$ python3 -q
>>> import numpy as np
>>> np.set_printoptions(precision=2, suppress=True, linewidth=200, floatmode="fixed")
>>> A = np.array([[-0.8, -0.2, -0.7, -1.1],
...     [0.8, 0.0, -0.4, 0.1],
...     [0.3, -0.1, 0.6, -1.7],
...     [-1.3, -2.1, 0.1, 1.2],
...     [1.4, 0.3, 0.1, 0.8],
...     [1.1, -0.8, 1.2, -1.3],
...     [2.0, 0.7, -0.3, -0.8],
...     [0.3, -1.1, -0.2, -1.1],
...     [-1.3, -1.2, 0.6, 1.0],
...     [-0.5, 0.7, -1.6, -1.3],
...     [-0.8, -0.7, 1.4, 0.7]])
>>> Z = A[[1, 10]].astype(float)
>>> for _ in range(7):
...     z = np.linalg.norm(A[:, None] - Z, axis=-1).argmin(axis=1)
...     Z = np.array([A[z == j].mean(axis=0) for j in range(2)])
... 
>>> z
array([0, 0, 0, 1, 0, 0, 0, 0, 1, 0, 1])
>>> Z
array([[ 0.57, -0.06, -0.16, -0.80],
       [-1.13, -1.33,  0.70,  0.97]])
>>> np.abs(Z[1] - Z[0]).argmax()
np.int64(3)
>>> Ac = A - A.mean(axis=0)
>>> V = np.linalg.svd(Ac)[2][:3]
>>> other = Ac - Ac @ V.T @ V
>>> print(other.std(axis=0))
[0.17 0.34 0.22 0.01]
>>> round(np.linalg.norm(other) / np.linalg.norm(Ac), 2)
np.float64(0.23)
>>> print(np.linalg.norm(other, axis=1).round(6).argmax())
10
>>> E = np.load("m.npy")
>>> E
array([[ -8,  -8,  -5,  -9,  -8, -12,  -7,  -8, -10,  -6],
       [ -3,  -3,   0,  -4,  -3,  -7,  -2,  -3,  -5,  -1],
       [  7,   7,  10,   6,   7,   3,   8,   7,   5,   9]])
>>> r = np.linalg.matrix_rank(E)
>>> print(r)
2
>>> ns = np.linalg.svd(E)[2][r:].T
>>> [int(np.linalg.matrix_rank(np.delete(E, i, axis=0))) for i in range(3)]
[2, 2, 2]
>>> ns.shape
(10, 8)
>>> [int(np.linalg.matrix_rank(E[:i])) for i in range(1, len(E) + 1)]
[1, 2, 2]
>>> left, s, VT = np.linalg.svd(E)
>>> np.argmax(s[:-1] / (s[1:] + 1e-6)) + 1
np.int64(2)
>>> print(s.round(2) + 0)
[35.13  9.95  0.00]
>>> other = left[:, :2] @ np.diag(s[:2]) @ VT[:2]
>>> np.linalg.matrix_rank(other)
np.int64(2)
>>> np.round(np.abs(E - other).max(), 2)
np.float64(0.0)
>>> other.round(2) + 0
array([[ -8.00,  -8.00,  -5.00,  -9.00,  -8.00, -12.00,  -7.00,  -8.00, -10.00,  -6.00],
       [ -3.00,  -3.00,   0.00,  -4.00,  -3.00,  -7.00,  -2.00,  -3.00,  -5.00,  -1.00],
       [  7.00,   7.00,  10.00,   6.00,   7.00,   3.00,   8.00,   7.00,   5.00,   9.00]])
>>> round(np.linalg.norm(E - other, 2), 2), np.round(s[2], 2)
(np.float64(0.0), np.float64(0.0))
